$ python -q
>>> import numpy as np
>>> np.set_printoptions(precision=2, suppress=True, linewidth=140, legacy="1.25")
>>> feats = np.loadtxt("run1.csv", delimiter=",")
>>> print(feats)
[[0.27 0.   0.   0.18 0.09 0.18 0.27]
 [0.15 0.23 0.   0.15 0.08 0.15 0.23]
 [0.   0.   0.25 0.25 0.17 0.25 0.08]
 [0.25 0.08 0.08 0.08 0.25 0.   0.25]
 [0.   0.15 0.08 0.08 0.23 0.23 0.23]
 [0.2  0.2  0.13 0.13 0.07 0.2  0.07]
 [0.18 0.   0.18 0.   0.27 0.18 0.18]]
>>> def softmax(z):
...     e = np.exp(z - z.max(axis=-1, keepdims=True))
...     return e / e.sum(axis=-1, keepdims=True)
... 
>>> print(softmax(10 * feats[3]))
[0.27 0.05 0.05 0.05 0.27 0.02 0.27]
>>> print(softmax(feats[3] + 2))
[0.16 0.13 0.13 0.13 0.16 0.12 0.16]
>>> print(softmax(feats).sum(axis=1))
[1. 1. 1. 1. 1. 1. 1.]
>>> att = feats @ feats.T / np.sqrt(7)
>>> print(softmax(att).round(6).argmax(axis=1))
[0 1 2 3 4 5 6]
>>> w1 = np.array([[7, 4, 1, 0],
...     [6, 7, 7, 6],
...     [0, 1, 6, 1],
...     [1, 4, 5, 6],
...     [8, 2, 9, 9],
...     [2, 5, 2, 8],
...     [6, 1, 4, 4]])
>>> c = np.array([-1, 3, 1, 2])
>>> hid = np.maximum(feats @ w1 + c, 0)
>>> print(np.linalg.matrix_rank(hid))
4
>>> print((hid > 0).mean(axis=0))
[1. 1. 1. 1.]
>>> cent = np.array([[-2, -1, -3], [-2, -2, 1], [3, -2, 0], [1, -1, -3]])
>>> print((hid @ cent).round(6).argmax(axis=1))
[0 0 0 0 0 0 0]
>>> print(w1 @ cent)
[[-19 -17 -17]
 [  1 -40 -29]
 [ 17 -15  -2]
 [ 11 -25 -17]
 [ 16 -39 -49]
 [  0 -24 -25]
 [  2 -20 -29]]
>>> f = np.array([-2, -1, -2, 0, -2, 2, -2])
>>> Y = feats + np.outer(f, np.eye(7)[3])
>>> print(Y)
[[ 0.27  0.    0.   -1.82  0.09  0.18  0.27]
 [ 0.15  0.23  0.   -0.85  0.08  0.15  0.23]
 [ 0.    0.    0.25 -1.75  0.17  0.25  0.08]
 [ 0.25  0.08  0.08  0.08  0.25  0.    0.25]
 [ 0.    0.15  0.08 -1.92  0.23  0.23  0.23]
 [ 0.2   0.2   0.13  2.13  0.07  0.2   0.07]
 [ 0.18  0.    0.18 -2.    0.27  0.18  0.18]]
>>> print(np.linalg.matrix_rank(np.linalg.inv(Y) - np.linalg.inv(feats), tol=1e-8))
1
>>> print(np.linalg.matrix_rank(Y - feats))
1
>>> Q, vecs = np.linalg.qr(feats[:, :3])[0], np.linalg.qr(feats[:, 3:])[0]
>>> sv = np.linalg.svd(Q.T @ vecs, compute_uv=False)
>>> print(np.degrees(np.arccos(sv.clip(0, 1))))
[ 4.46 29.69 69.42]
>>> print((sv > 0.9).sum())
1
>>> print(round(np.linalg.norm(Q @ Q.T - vecs @ vecs.T, 2), 2))
1.0
